$ ipython --no-banner

In [1]: import numpy as np

In [2]: np.set_printoptions(suppress=True, linewidth=140)

In [3]: def rd(a):
   ...:     return np.round(a, 3) + 0
   ...: 

In [4]: F = np.loadtxt("data.csv", delimiter=",")

In [5]: print(rd(F))
[[ 0.321  0.321 -0.321 -0.107]
 [ 0.321  0.321 -0.321 -0.107]
 [-0.321 -0.321  0.321  0.107]
 [-0.107 -0.107  0.107  0.036]]

In [6]: print(rd(F.reshape(-1, 2)))
[[ 0.321  0.321]
 [-0.321 -0.107]
 [ 0.321  0.321]
 [-0.321 -0.107]
 [-0.321 -0.321]
 [ 0.321  0.107]
 [-0.107 -0.107]
 [ 0.107  0.036]]

In [7]: T = F.reshape(4, 2, -1)

In [8]: print(rd(T.sum(axis=1)))
[[ 0.     0.214]
 [ 0.     0.214]
 [ 0.    -0.214]
 [ 0.    -0.071]]

In [9]: print(rd(np.swapaxes(T, 1, 2)[3]))
[[-0.107  0.107]
 [-0.107  0.036]]

In [10]: print(rd(T.transpose(1, 0, 2)))
[[[ 0.321  0.321]
  [ 0.321  0.321]
  [-0.321 -0.321]
  [-0.107 -0.107]]

 [[-0.321 -0.107]
  [-0.321 -0.107]
  [ 0.321  0.107]
  [ 0.107  0.036]]]

In [11]: print(T.shape)
(4, 2, 2)

In [12]: ev, V = np.linalg.eigh(F)

In [13]: vec = np.array([2, 2, 1, 0])

In [14]: print(rd(np.linalg.eigvalsh(F[1:, 1:])))
[0.    0.    0.679]

In [15]: print((np.sign(V[:, -1].round(6)) == np.sign(V[0, -1].round(6))).astype(int))
[1 1 0 0]

In [16]: print(rd(vec @ F @ vec / (vec @ vec)), rd(ev[0]), rd(ev[-1]))
0.321 0.0 1.0

In [17]: print(rd(V * np.abs(ev) @ V.T))
[[ 0.321  0.321 -0.321 -0.107]
 [ 0.321  0.321 -0.321 -0.107]
 [-0.321 -0.321  0.321  0.107]
 [-0.107 -0.107  0.107  0.036]]

In [18]: print(np.linalg.matrix_rank(F, rtol=0.1))
1

In [19]: left, sv, Vt = np.linalg.svd(F)

In [20]: print(np.argmax(sv[:-1] / (sv[1:] + 1e-6)) + 1)
1

In [21]: print(rd(sv))
[1. 0. 0. 0.]

In [22]: Y = left[:, :1] @ np.diag(sv[:1]) @ Vt[:1]

In [23]: print(np.linalg.matrix_rank(F, rtol=0.05))
1

In [24]: print(np.linalg.matrix_rank(Y))
1

In [25]: print(rd(np.linalg.norm(F - Y, 2)), rd(sv[1]))
0.0 0.0

In [26]: print(np.abs(np.diag(np.linalg.qr(F)[1])) > 1e-9)
[ True False False False]

In [27]: print(rd(np.trace(np.linalg.pinv(F) @ F)))
1.0

In [28]: print(rd(F @ np.linalg.pinv(F) @ F))
[[ 0.321  0.321 -0.321 -0.107]
 [ 0.321  0.321 -0.321 -0.107]
 [-0.321 -0.321  0.321  0.107]
 [-0.107 -0.107  0.107  0.036]]

In [29]: np.linalg.inv(F)
LinAlgError: Singular matrix


In [30]: print(np.unique(F.round(6), axis=0).shape)
(3, 4)

In [31]: print(np.allclose(F[:-1].T @ np.linalg.lstsq(F[:-1].T, F[-1])[0], F[-1]))
True

In [32]: M = np.array([[6, 1, 3, 3], [3, 6, 3, 2], [0, 3, 14, 3], [3, 2, 0, 3]])

In [33]: rng = np.random.default_rng(948)

In [34]: idx = rng.permutation(4)

In [35]: print(idx)
[1 3 0 2]

In [36]: Y = M[idx][:, idx]

In [37]: print(np.trace(Y))
29

In [38]: print(np.diag(Y))
[ 6  3  6 14]

In [39]: print(rd(np.sort(np.abs(np.linalg.eigvals(Y)))))
[ 1.594  4.03   7.505 15.871]

In [40]: print(np.allclose(Y, M))
False

In [41]: vec = np.array([0, -2, -5, -3])

In [42]: print((M * vec).sum(axis=1))
[-26 -33 -85 -13]

In [43]: print(np.einsum("ij,j->i", M, vec))
[-26 -33 -85 -13]

In [44]: print(np.linalg.norm(M @ vec) <= np.linalg.norm(M, 2) * np.linalg.norm(vec) + 1e-9)
True

In [45]: print(rd(np.linalg.eigvals(M)))
[15.871  7.505  4.03   1.594]

In [46]: print(np.einsum("ii->", M))
29

In [47]: print(rd(np.linalg.eigvals(M).sum().real))
29.0

In [48]: print(np.einsum("ij,ji->", M, M))
327

In [49]: print(rd(np.linalg.det(2 * M)), rd(np.linalg.det(M)))
12240.0 765.0

In [50]: print(M.reshape(-1, 2))
[[ 6  1]
 [ 3  3]
 [ 3  6]
 [ 3  2]
 [ 0  3]
 [14  3]
 [ 3  2]
 [ 0  3]]

In [51]: print(M.ravel(order="F"))
[ 6  3  0  3  1  6  3  2  3  3 14  0  3  2  3  3]

In [52]: print(M.reshape(2, -1))
[[ 6  1  3  3  3  6  3  2]
 [ 0  3 14  3  3  2  0  3]]

In [53]: T = M.reshape(4, 2, -1)

In [54]: print(np.einsum("ihd,jhd->hij", T, T).shape)
(2, 4, 4)

In [55]: print(T[:, 0])
[[6 1]
 [3 6]
 [0 3]
 [3 2]]

In [56]: print(T.transpose(1, 0, 2))
[[[ 6  1]
  [ 3  6]
  [ 0  3]
  [ 3  2]]

 [[ 3  3]
  [ 3  2]
  [14  3]
  [ 0  3]]]

In [57]: print(T.sum(axis=1))
[[ 9  4]
 [ 6  8]
 [14  6]
 [ 3  5]]

In [58]: m1 = np.loadtxt("a.csv", delimiter=",")

In [59]: print(rd(m1))
[[-0.573 -0.481  0.36  -0.558]
 [ 0.    -0.293 -0.899 -0.326]
 [-0.802  0.17  -0.244  0.519]
 [ 0.172 -0.809  0.061  0.559]]

In [60]: r0 = np.array([2, 7])

In [61]: print(rd(np.convolve(m1[3], r0)))
[ 0.344 -0.415 -5.539  1.545  3.915]

In [62]: print(rd(np.polyval(r0, m1[3])))
[7.344 5.383 7.122 8.118]

In [63]: print(m1.shape)
(4, 4)

In [64]: print(rd(np.diff(m1, axis=0)))
[[ 0.573  0.187 -1.258  0.232]
 [-0.802  0.463  0.655  0.845]
 [ 0.973 -0.979  0.305  0.041]]

In [65]: print(np.unravel_index(np.abs(m1).argmax(), m1.shape))
(np.int64(1), np.int64(2))

In [66]: print(rd(np.abs(m1).max()))
0.899

In [67]: print(rd(np.linalg.svd(m1, compute_uv=False)))
[1. 1. 1. 1.]

In [68]: Y = np.linalg.inv(m1)

In [69]: print((np.abs(Y) > 1e-9).astype(int))
[[1 0 1 1]
 [1 1 1 1]
 [1 1 1 1]
 [1 1 1 1]]

In [70]: print(rd(Y))
[[-0.573  0.    -0.802  0.172]
 [-0.481 -0.293  0.17  -0.809]
 [ 0.36  -0.899 -0.244  0.061]
 [-0.558 -0.326  0.519  0.559]]

In [71]: print(np.allclose(Y, m1.T))
True

In [72]: print(rd(np.linalg.det(m1) * Y))
[[ 0.573  0.     0.802 -0.172]
 [ 0.481  0.293 -0.17   0.809]
 [-0.36   0.899  0.244 -0.061]
 [ 0.558  0.326 -0.519 -0.559]]

In [73]: idx = rng.permutation(4)

In [74]: Y = m1[:, idx] * rng.choice([-1, 1], 4)

In [75]: print(rd(Y))
[[ 0.573  0.558  0.481 -0.36 ]
 [ 0.     0.326  0.293  0.899]
 [ 0.802 -0.519 -0.17   0.244]
 [-0.172 -0.559  0.809 -0.061]]

In [76]: left, _, Vt = np.linalg.svd(m1.T @ Y)

In [77]: print(rd(left @ Vt))
[[-1.  0.  0.  0.]
 [ 0.  0. -1.  0.]
 [ 0.  0.  0. -1.]
 [ 0. -1.  0.  0.]]

In [78]: r0, v = m1[1], m1[2]

In [79]: print(rd(r0 @ r0))
1.0

In [80]: pr = (r0 @ v) / (r0 @ r0) * r0

In [81]: print(rd(np.outer(r0, v)))
[[ 0.     0.     0.     0.   ]
 [ 0.235 -0.05   0.071 -0.152]
 [ 0.72  -0.153  0.219 -0.466]
 [ 0.261 -0.055  0.079 -0.169]]

In [82]: print(rd((v - pr) @ r0))
0.0

In [83]: print(rd(v - pr))
[-0.802  0.17  -0.244  0.519]

In [84]: J = np.loadtxt("x.csv", delimiter=",")

In [85]: print(J)
[[ 0.156  8.224  0.868]
 [ 0.435  0.551 -3.727]
 [-4.103  9.046  1.556]
 [ 2.654 -6.372  3.117]
 [ 3.379  1.737 -1.235]
 [ 1.168  2.156 -3.125]
 [ 0.787 -2.025  3.241]
 [ 2.593 -7.144 -3.006]
 [ 3.507  2.43  -3.531]
 [-3.223  3.498  1.372]
 [-0.44   7.777 -1.788]
 [ 5.851 -3.503 -6.063]
 [-4.222  6.185 -3.511]
 [ 5.81  -2.509 -3.85 ]
 [-0.916  5.632 -0.003]
 [-2.921  2.016 -1.23 ]]

In [86]: proj = J @ np.linalg.solve(J.T @ J, J.T)

In [87]: print(np.allclose(proj @ proj, proj))
True

In [88]: print(np.linalg.matrix_rank(np.eye(16) - proj))
13

In [89]: print(rd(np.linalg.eigvalsh(proj)))
[0. 0. 0. 0. 0. 0. 0. 0. 0. 0. 0. 0. 0. 1. 1. 1.]

In [90]: W2 = J[[15, 3]].astype(float)

In [91]: for _ in range(7):
    ...:     idx = np.linalg.norm(J[:, None] - W2, axis=-1).argmin(axis=1)
    ...:     W2 = np.array([J[idx == j].mean(axis=0) for j in range(2)])
    ...: 

In [92]: print(idx)
[0 0 0 1 0 0 1 1 0 0 0 1 0 1 0 0]

In [93]: print(rd(W2))
[[-0.653  4.477 -1.305]
 [ 3.539 -4.311 -1.312]]

In [94]: print(np.abs(W2[1] - W2[0]).argmax())
1

In [95]: G = np.cov(J, rowvar=False)

In [96]: print(rd(J.std(axis=0)))
[3.116 4.851 2.66 ]

In [97]: print(np.argsort(-J.std(axis=0).round(6), kind="stable"))
[1 0 2]

In [98]: print(rd(G))
[[ 10.358 -10.723  -3.624]
 [-10.723  25.097   2.036]
 [ -3.624   2.036   7.549]]

In [99]: print(rd(np.corrcoef(J[:, 2], J[:, 0])[0, 1]))
-0.41

In [100]: print(rd(np.polyfit(J[:, 2], J[:, 0], 1)))
[-0.48  0.03]

In [101]: print(rd(np.linalg.eigvalsh(G)[::-1]))
[31.256  8.393  3.355]

In [102]: print(rd(np.median(J, axis=0)))
[ 0.611  2.086 -1.512]

In [103]: r0 = np.array([1, 3])

In [104]: print(rd(np.array([np.convolve(row, r0, "same") for row in G])))
[[ 10.358  20.352 -35.793]
 [-10.723  -7.073  77.325]
 [ -3.624  -8.837  13.657]]

In [105]: print(rd(np.cross(G[1, :3], G[2, :3])))
[185.321  73.576  69.124]

In [106]: A = np.load("layer7.npy")

In [107]: print(A)
[[-1.  0.]
 [ 0. -1.]]

In [108]: # triangular

In [109]: ev, V = np.linalg.eig(A)

In [110]: print(rd(np.sort(np.linalg.eigvals(A.T))))
[-1. -1.]

In [111]: print(rd(np.sort(np.linalg.eigvals(np.linalg.inv(A)))))
[-1. -1.]

In [112]: vec = np.array([1, -3])

In [113]: print((A @ vec).argmax())
1

In [114]: print(A @ np.eye(2)[0])
[-1.  0.]

In [115]: print((A * vec).sum(axis=1))
[-1.  3.]

In [116]: print(np.einsum("ij,j->i", A, vec))
[-1.  3.]

In [117]: print(A * vec)
[[-1. -0.]
 [ 0.  3.]]

In [118]: print(A @ vec)
[-1.  3.]

In [119]: print(rd(np.sort(np.linalg.eigvals(A))))
[-1. -1.]

In [120]: print(np.linalg.matrix_rank(A - A[0, 0] * np.eye(2)))
0

In [121]: print([int(np.linalg.matrix_rank(np.linalg.matrix_power(A, p))) for p in range(1, 3)])
[2, 2]

In [122]: print(np.prod(np.diag(A)), rd(np.linalg.det(A)))
1.0 1.0

In [123]: data = np.load("mat.npy")

In [124]: print(data)
[[ 0 -3 -1]
 [-3  2 -4]
 [-1 -4  2]]

In [125]: ev, V = np.linalg.eigh(data)

In [126]: vec = np.array([3, 0, 0])

In [127]: print(rd(V * np.abs(ev) @ V.T))
[[ 2.814  0.002  1.442]
 [ 0.002  5.201 -1.395]
 [ 1.442 -1.395  4.12 ]]

In [128]: print(rd(np.linalg.eigvalsh(data[1:, 1:])))
[-2.  6.]

In [129]: print(vec @ data @ vec / (vec @ vec), rd(ev[0]), rd(ev[-1]))
0.0 -4.068 6.369

In [130]: print(vec @ data @ vec)
0

In [131]: K = np.array([[-0.5, 0.7, 1.8],
     ...:     [0.2, -0.4, -0.5],
     ...:     [2.0, 0.6, -2.4],
     ...:     [-1.2, -0.6, 0.7]])

In [132]: K[1] = K[2] + 0.05 * rng.normal(size=3)

In [133]: print(rd(K))
[[-0.5    0.7    1.8  ]
 [ 1.962  0.54  -2.384]
 [ 2.     0.6   -2.4  ]
 [-1.2   -0.6    0.7  ]]

In [134]: proj = K @ np.linalg.solve(K.T @ K, K.T)

In [135]: print(rd(proj))
[[ 0.996 -0.047  0.042 -0.005]
 [-0.047  0.453  0.493 -0.053]
 [ 0.042  0.493  0.556  0.048]
 [-0.005 -0.053  0.048  0.995]]

In [136]: print(rd(proj @ K[:, 2]))
[ 1.8   -2.384 -2.4    0.7  ]

In [137]: feats = np.loadtxt("test16.csv", delimiter=",")

In [138]: print(feats)
[[-1. -5.  3.  2.]
 [ 0.  1.  3.  5.]
 [ 0.  0.  4.  3.]
 [ 0.  0.  0.  4.]]

In [139]: idx = rng.permutation(4)

In [140]: print(idx)
[3 2 1 0]

In [141]: Y = feats[idx][:, idx]

In [142]: print(rd(np.linalg.det(Y)), rd(np.linalg.det(feats[idx])))
-16.0 -16.0

In [143]: print(np.allclose(Y, feats))
False

In [144]: left, sv, Vt = np.linalg.svd(feats)

In [145]: print(np.argmax(sv[:-1] / (sv[1:] + 1e-6)) + 1)
3

In [146]: print(rd(sv))
[9.001 5.194 2.643 0.129]

In [147]: Y = left[:, :3] @ np.diag(sv[:3]) @ Vt[:3]

In [148]: print(rd(Y))
[[-0.984 -5.003  3.     2.   ]
 [ 0.084  0.984  3.001  5.001]
 [-0.075  0.014  3.999  2.999]
 [-0.057  0.011  0.     3.999]]

In [149]: print(np.linalg.matrix_rank(feats, rtol=0.05))
3

In [150]: print(rd(np.abs(feats - Y).max()))
0.084

In [151]: print(feats.reshape(2, -1))
[[-1. -5.  3.  2.  0.  1.  3.  5.]
 [ 0.  0.  4.  3.  0.  0.  0.  4.]]

In [152]: T = feats.reshape(4, 2, -1)

In [153]: print(T.sum(axis=1))
[[ 2. -3.]
 [ 3.  6.]
 [ 4.  3.]
 [ 0.  4.]]

In [154]: print(np.einsum("ihd,jhd->hij", T, T).shape)
(2, 4, 4)

In [155]: print(T.shape)
(4, 2, 2)
